$ python -q
>>> import numpy as np
>>> np.set_printoptions(suppress=True, linewidth=200)
>>> def rd(a):
...     return np.round(a, 2) + 0
... 
>>> A = np.loadtxt("block12.csv", delimiter=",")
>>> A
array([[  0.42,   9.96,  -5.31],
       [  0.5 ,   7.82,  -6.33],
       [ -1.07,   7.8 ,  -6.6 ],
       [ -0.95,   9.57,  -6.5 ],
       [  6.27,   2.74,  -9.61],
       [ -1.11,   8.21,  -7.53],
       [ -1.37,   8.21,  -5.52],
       [  8.7 ,   2.37,  -9.89],
       [ -2.32,   9.57,  -8.48],
       [  0.66,   7.94,  -6.23],
       [ -0.28,   9.18,  -6.  ],
       [ -0.82,   8.91,  -6.83],
       [ -1.2 ,   7.62,  -6.9 ],
       [ -0.62,  10.89,  -5.96],
       [  7.73,   2.15, -10.5 ],
       [ -0.03,   7.4 ,  -7.8 ],
       [ -1.04,  10.54,  -8.16],
       [  7.99,   1.29, -10.15]])
>>> d = np.linalg.norm(A[:, None] - A[None], axis=-1)
>>> np.flatnonzero(d[14] < d.mean() / 2)
array([ 4,  7, 14, 17])
>>> d.mean(axis=1).argmax()
np.int64(17)
>>> np.unravel_index(d.round(6).argmax(), d.shape)
(np.int64(13), np.int64(17))
>>> (d + 1e9 * np.eye(18)).round(6).argmin(axis=1)
array([10,  9, 12, 11, 14, 12,  2, 14, 16,  1,  3,  3,  2,  3, 17,  5,  8, 14])
>>> d[14].round(6).argsort(kind="stable")[:4]
array([14, 17,  7,  4])
>>> def softmax(z):
...     e = np.exp(z - z.max(axis=-1, keepdims=True))
...     return e / e.sum(axis=-1, keepdims=True)
... 
>>> rd(softmax(10 * A[1]))
array([0., 1., 0.])
>>> rd(softmax(A[1] + -1))
array([0., 1., 0.])
>>> scores = A @ A.T / np.sqrt(3)
>>> rd(softmax(scores)[1] @ A)
array([-1.07, 10.51, -8.16])
>>> z = A[:, 0] > np.median(A[:, 0])
>>> u = A[z].mean(axis=0) - A[~z].mean(axis=0)
>>> np.argsort(-np.abs(u).round(6), kind="stable")
array([0, 1, 2])
>>> ((A - A.mean(axis=0)) @ u > 0).astype(int)
array([0, 0, 0, 0, 1, 0, 0, 1, 0, 0, 0, 0, 0, 0, 1, 0, 0, 1])
>>> rd(u)
array([ 4.72, -3.39, -1.04])
>>> cen = (A - A.mean(axis=0)) / A.std(axis=0)
>>> np.argwhere(np.abs(cen) > 2)
array([[ 7,  0],
       [17,  1]])
>>> rd(cen.std(axis=0))
array([1., 1., 1.])
>>> c = np.linalg.lstsq(np.delete(cen, 2, axis=1), cen[:, 2])[0]
>>> rd(1 - np.var(cen[:, 2] - np.delete(cen, 2, axis=1) @ c))
np.float64(0.67)
>>> rd(c)
array([-0.22,  0.61])
>>> rd(A.mean(axis=0))
array([ 1.19,  7.34, -7.46])
>>> np.count_nonzero(A)
np.int64(54)
>>> np.linalg.matrix_rank(A)
np.int64(3)
>>> rd(np.linalg.svd(A, compute_uv=False))
array([44.93, 19.88,  3.97])
>>> K = np.loadtxt("arr.csv", delimiter=",")
>>> K
array([[  0.,  -8.,   6.,  -3.],
       [  7., -15.,   6.,  -3.],
       [ -3., -16.,  17., -13.],
       [-12.,  -8.,  20., -19.]])
>>> gram = K.T @ K
>>> np.trace(gram), (K ** 2).sum()
(np.float64(2120.0), np.float64(2120.0))
>>> rd(np.linalg.eigvalsh(gram)[::-1])
array([1809.35,  307.97,    2.67,    0.01])
>>> np.diag(gram)
array([202., 609., 761., 548.])
>>> np.linalg.matrix_rank(gram)
np.int64(4)
>>> rd(np.linalg.svd(K, compute_uv=False) ** 2)
array([1809.35,  307.97,    2.67,    0.01])
>>> ang = np.radians(90)
>>> r_ = np.eye(4)
>>> r_[2, 2] = r_[0, 0] = np.cos(ang)
>>> r_[2, 0], r_[0, 2] = -np.sin(ang), np.sin(ang)
>>> rd(r_)
array([[ 0.,  0.,  1.,  0.],
       [ 0.,  1.,  0.,  0.],
       [-1.,  0.,  0.,  0.],
       [ 0.,  0.,  0.,  1.]])
>>> out = K @ r_.T
>>> np.abs(out - K).max(axis=0)
array([32.,  0., 14.,  0.])
>>> np.allclose(np.linalg.norm(K, axis=1), np.linalg.norm(out, axis=1))
True
>>> rd(np.linalg.svd(K, compute_uv=False)), rd(np.linalg.svd(out, compute_uv=False))
(array([42.54, 17.55,  1.63,  0.1 ]), array([42.54, 17.55,  1.63,  0.1 ]))
>>> out = np.array([[0, -2, -1], [0, -1, -1]])
>>> cent = np.kron(out, K)
>>> cent.shape
(8, 12)
>>> np.argsort(-np.linalg.norm(K, axis=0).round(6), kind="stable")[:3]
array([2, 1, 3])
>>> [round(float(x), 2) for x in np.linalg.svd(K, compute_uv=False)[:3]]
[42.54, 17.55, 1.63]
>>> rd(np.linalg.norm(K, 2) / np.linalg.norm(K))
np.float64(0.92)
>>> J = np.load("layer8.npy")
>>> J
array([[ 2.,  0.,  0.,  0.,  0.,  0.],
       [ 0., -3., -2., -2.,  1.,  1.],
       [ 0.,  3., -3.,  1.,  0.,  1.],
       [ 0., -3., -1., -1., -3., -2.],
       [ 0., -1.,  3.,  1.,  0., -2.],
       [ 0., -3., -3., -2., -2., -3.]])
>>> # 2 groups of indices that never mix
>>> rd(np.linalg.norm(J, axis=1))
array([2.  , 4.36, 4.47, 4.9 , 3.87, 5.92])
>>> rd(np.linalg.norm(J, "nuc"))
np.float64(21.53)
>>> rd(np.linalg.norm(J[4], 1)), rd(np.linalg.norm(J[4], np.inf))
(np.float64(7.0), np.float64(3.0))
>>> rd(np.linalg.norm(J[4] - J[2]))
np.float64(7.81)
>>> rd(np.linalg.norm(J) ** 2 / np.linalg.norm(J, 2) ** 2)
np.float64(1.82)
>>> J[4] @ J[2]
np.float64(-13.0)
>>> data = np.loadtxt("mat.csv", delimiter=",")
>>> data
array([[-3.,  3.,  0., -2.,  2.,  0.],
       [ 0.,  2.,  1.,  1., -2.,  2.],
       [-2.,  0., -2., -1.,  0.,  0.],
       [-1.,  0., -2., -1.,  0., -1.],
       [ 0.,  0.,  0.,  0.,  0.,  0.],
       [-3.,  1., -3., -2.,  2., -2.],
       [ 2.,  4.,  3., -1., -2.,  2.],
       [ 0.,  4.,  1., -2., -2.,  2.],
       [-1.,  0., -2., -1.,  0., -1.],
       [ 0.,  0.,  0.,  0.,  0.,  0.],
       [ 0., -1., -1.,  0., -2.,  1.],
       [-2.,  2., -1.,  0., -2.,  2.],
       [ 0.,  1.,  0.,  1., -4.,  3.],
       [ 2.,  4.,  3., -1., -2.,  2.],
       [-2.,  3.,  0.,  0.,  0.,  1.]])
>>> # rows 3 and 8 are equal
>>> cen = (data - data.mean(axis=0)) / data.std(axis=0)
>>> rd(cen.std(axis=0))
array([1., 1., 1., 1., 1., 1.])
>>> c = np.linalg.lstsq(np.delete(cen, 5, axis=1), cen[:, 5])[0]
>>> rd(1 - np.var(cen[:, 5] - np.delete(cen, 5, axis=1) @ c))
np.float64(1.0)
>>> z = data[:, 4] > np.median(data[:, 4])
>>> u = data[z].mean(axis=0) - data[~z].mean(axis=0)
>>> ((data - data.mean(axis=0)) @ u > 0).astype(int)
array([1, 0, 1, 1, 1, 1, 0, 0, 1, 1, 0, 0, 0, 0, 1])
>>> np.argsort(-np.abs(u).round(6), kind="stable")
array([4, 0, 5, 3, 2, 1])
>>> rd(u)
array([-2.69,  0.54, -1.5 , -1.62,  3.23, -2.  ])
>>> (((data - data.mean(axis=0)) @ u > 0) == z).mean()
np.float64(0.6)
>>> feats = np.array([[1, -2, 4, -8], [1, -1, 1, -1], [1, 0, 0, 0]])
>>> # row 0 dominates
>>> rng = np.random.default_rng(70)
>>> out = feats + rng.integers(-2, 3, (3, 1)) @ rng.integers(-2, 3, (1, 4))
>>> out
array([[  2,  -3,   3, -10],
       [  0,   0,   2,   1],
       [  0,   1,   1,   2]])
>>> np.linalg.matrix_rank(out - feats, tol=1e-8)
np.int64(1)
>>> x = np.array([1, 2, 0, -2])
>>> a = np.maximum(feats @ x, 0)
>>> np.flatnonzero(a > 1e-9)
array([0, 1, 2])
>>> np.maximum(feats @ (3 * x), 0)
array([39,  3,  3])
>>> a
array([13,  1,  1])
>>> rd(np.linalg.norm(feats) ** 2 / np.linalg.norm(feats, 2) ** 2)
np.float64(1.03)
>>> rd(np.linalg.norm(feats, "nuc"))
np.float64(11.34)
>>> rd(np.linalg.norm(feats[0], 1)), rd(np.linalg.norm(feats[0], np.inf))
(np.float64(15.0), np.float64(8.0))
>>> u, r1 = feats[1], feats[0]
>>> u @ u
np.int64(4)
>>> p = (u @ r1) / (u @ u) * u
>>> np.outer(u, r1)
array([[ 1, -2,  4, -8],
       [-1,  2, -4,  8],
       [ 1, -2,  4, -8],
       [-1,  2, -4,  8]])
>>> r1 - p
array([-2.75,  1.75,  0.25, -4.25])
>>> (r1 - p) @ u
np.float64(0.0)
>>> rd(np.linalg.norm(u + r1) ** 2 + np.linalg.norm(u - r1) ** 2)
np.float64(178.0)
>>> ang = np.radians(180)
>>> r_ = np.eye(4)
>>> r_[3, 3] = r_[2, 2] = np.cos(ang)
>>> r_[3, 2], r_[2, 3] = -np.sin(ang), np.sin(ang)
>>> rd(r_)
array([[ 1.,  0.,  0.,  0.],
       [ 0.,  1.,  0.,  0.],
       [ 0.,  0., -1.,  0.],
       [ 0.,  0.,  0., -1.]])
>>> out = feats @ r_.T
>>> rd(np.linalg.det(r_)), np.trace(r_)
(np.float64(1.0), np.float64(0.0))
>>> np.allclose(feats @ feats.T, out @ out.T)
True
>>> np.abs(out - feats).max(axis=0)
array([ 0.,  0.,  8., 16.])
>>> E = np.load("test6.npy")
>>> E
array([[-16, -36,   4],
       [ -8, -18,   2],
       [-12, -27,   3],
       [-12, -27,   3],
       [ -8, -18,   2],
       [  0,   0,   0]])
>>> [round(float(x), 2) for x in np.linalg.svd(E, compute_uv=False)[:3]]
[64.16, 0.0, 0.0]
>>> np.argsort(-np.linalg.norm(E, axis=0).round(6), kind="stable")[:3]
array([1, 0, 2])
>>> rd(np.linalg.norm(E, 2) / np.linalg.norm(E))
np.float64(1.0)
>>> x = np.array([-6, -5, 8])
>>> E * x
array([[ 96, 180,  32],
       [ 48,  90,  16],
       [ 72, 135,  24],
       [ 72, 135,  24],
       [ 48,  90,  16],
       [  0,   0,   0]])
>>> E @ np.eye(3)[2]
array([4., 2., 3., 3., 2., 0.])
>>> E @ x
array([308, 154, 231, 231, 154,   0])
>>> E @ np.ones(3)
array([-48., -24., -36., -36., -24.,   0.])
>>> E @ (2 * x)
array([616, 308, 462, 462, 308,   0])
>>> np.linalg.lstsq(E[:-1].T, E[-1])[2]
np.int32(1)
>>> m1 = np.load("x.npy")
>>> m1
array([[  0,   0,   0],
       [  6,   0,  -6],
       [  4,   0,  -4],
       [  8,   0,  -8],
       [  6,   0,  -6],
       [ 16,   0, -16]])
>>> left, s, VT = np.linalg.svd(m1)
>>> evecs = VT[:(s > 1e-8).sum()]
>>> x = m1[2] + -3 * m1[3] + rng.integers(2) * np.eye(3)[1]
>>> x
array([-20.,   1.,  20.])
>>> np.linalg.matrix_rank(np.vstack([m1, x]))
np.int64(2)
>>> left, s, VT = np.linalg.svd(m1)
>>> rd(s)
array([28.57,  0.  ,  0.  ])
>>> out = left[:, :1] @ np.diag(s[:1]) @ VT[:1]
>>> rd(np.abs(m1 - out).max())
np.float64(0.0)
>>> m1.sum(axis=1)
array([0, 0, 0, 0, 0, 0])
>>> rd(np.linalg.norm(m1))
np.float64(28.57)
>>> np.diff(m1, axis=0)
array([[  6,   0,  -6],
       [ -2,   0,   2],
       [  4,   0,  -4],
       [ -2,   0,   2],
       [ 10,   0, -10]])
>>> np.count_nonzero(m1)
np.int64(10)
>>> np.unravel_index(np.abs(m1).argmax(), m1.shape)
(np.int64(5), np.int64(0))
>>> m1 - m1[0]
array([[  0,   0,   0],
       [  6,   0,  -6],
       [  4,   0,  -4],
       [  8,   0,  -8],
       [  6,   0,  -6],
       [ 16,   0, -16]])
>>> rd(np.linalg.svd(m1, compute_uv=False))
array([28.57,  0.  ,  0.  ])
>>> rd(m1.mean(axis=0))
array([ 6.67,  0.  , -6.67])
>>> np.linalg.matrix_rank(m1)
np.int64(1)
>>> np.abs(m1).max()
np.int64(16)
>>> m1.shape
(6, 3)
>>> np.abs(np.diag(np.linalg.qr(m1)[1])) > 1e-9
array([ True, False, False])
>>> rd(m1 @ np.linalg.pinv(m1) @ m1)
array([[  0.,   0.,   0.],
       [  6.,   0.,  -6.],
       [  4.,   0.,  -4.],
       [  8.,   0.,  -8.],
       [  6.,   0.,  -6.],
       [ 16.,   0., -16.]])
>>> np.allclose(m1[:-1].T @ np.linalg.lstsq(m1[:-1].T, m1[-1])[0], m1[-1])
True
>>> rk = np.linalg.matrix_rank(m1)
>>> rk
np.int64(1)
>>> null = np.linalg.svd(m1)[2][rk:].T
>>> [int(np.linalg.matrix_rank(m1[:i])) for i in range(1, len(m1) + 1)]
[0, 1, 1, 1, 1, 1]
>>> [int(np.linalg.matrix_rank(np.delete(m1, i, axis=0))) for i in range(6)]
[1, 1, 1, 1, 1, 1]
>>> np.linalg.matrix_rank(m1.T @ m1), np.linalg.matrix_rank(m1 @ m1.T)
(np.int64(1), np.int64(1))
>>> ang = np.deg2rad(36)
>>> X = np.eye(2)
>>> X[np.ix_([1, 0], [1, 0])] = [[np.cos(ang), -np.sin(ang)], [np.sin(ang), np.cos(ang)]]
>>> rd(X)
array([[ 0.81,  0.59],
       [-0.59,  0.81]])
>>> rd(X[:, 1] @ X[:, 0])
np.float64(0.0)
>>> rd(X @ X.T)
array([[1., 0.],
       [0., 1.]])
>>> rd(X.T @ X)
array([[1., 0.],
       [0., 1.]])
>>> z = rng.permutation(2)
>>> z
array([1, 0])
>>> out = X[z][:, z]
>>> rd(np.diag(out))
array([0.81, 0.81])
>>> rd(np.linalg.det(out)), rd(np.linalg.det(X[z]))
(np.float64(1.0), np.float64(-1.0))
>>> rd(out)
array([[ 0.81, -0.59],
       [ 0.59,  0.81]])
>>> np.allclose(out, X)
False
>>> rd(np.sort(np.abs(np.linalg.eigvals(out))))
array([1., 1.])
>>> x = np.array([-2, 0])
>>> rd(np.sort(np.abs(np.degrees(np.angle(np.linalg.eigvals(out))))))
array([36., 36.])
>>> 2 - np.linalg.matrix_rank(out - np.eye(2), tol=1e-8)
np.int64(0)
>>> rd(np.linalg.det(out))
np.float64(1.0)
>>> x = np.array([-2, -1])
>>> rd(np.linalg.inv(X))
array([[ 0.81, -0.59],
       [ 0.59,  0.81]])
>>> rd(np.sort(np.abs(np.degrees(np.angle(np.linalg.eigvals(X))))))
array([36., 36.])
>>> 2 - np.linalg.matrix_rank(X - np.eye(2), tol=1e-8)
np.int64(0)
>>> rd(np.linalg.det(X))
np.float64(1.0)
>>> rd(X.T @ (X @ x))
array([-2., -1.])
>>> O = X.astype(float).copy()
>>> for j in range(2):
...     O[:, j] -= O[:, :j] @ (O[:, :j].T @ O[:, j])
...     O[:, j] /= np.linalg.norm(O[:, j])
... 
>>> rd(O)
array([[ 0.81,  0.59],
       [-0.59,  0.81]])
>>> rd(O.T @ O)
array([[1., 0.],
       [0., 1.]])
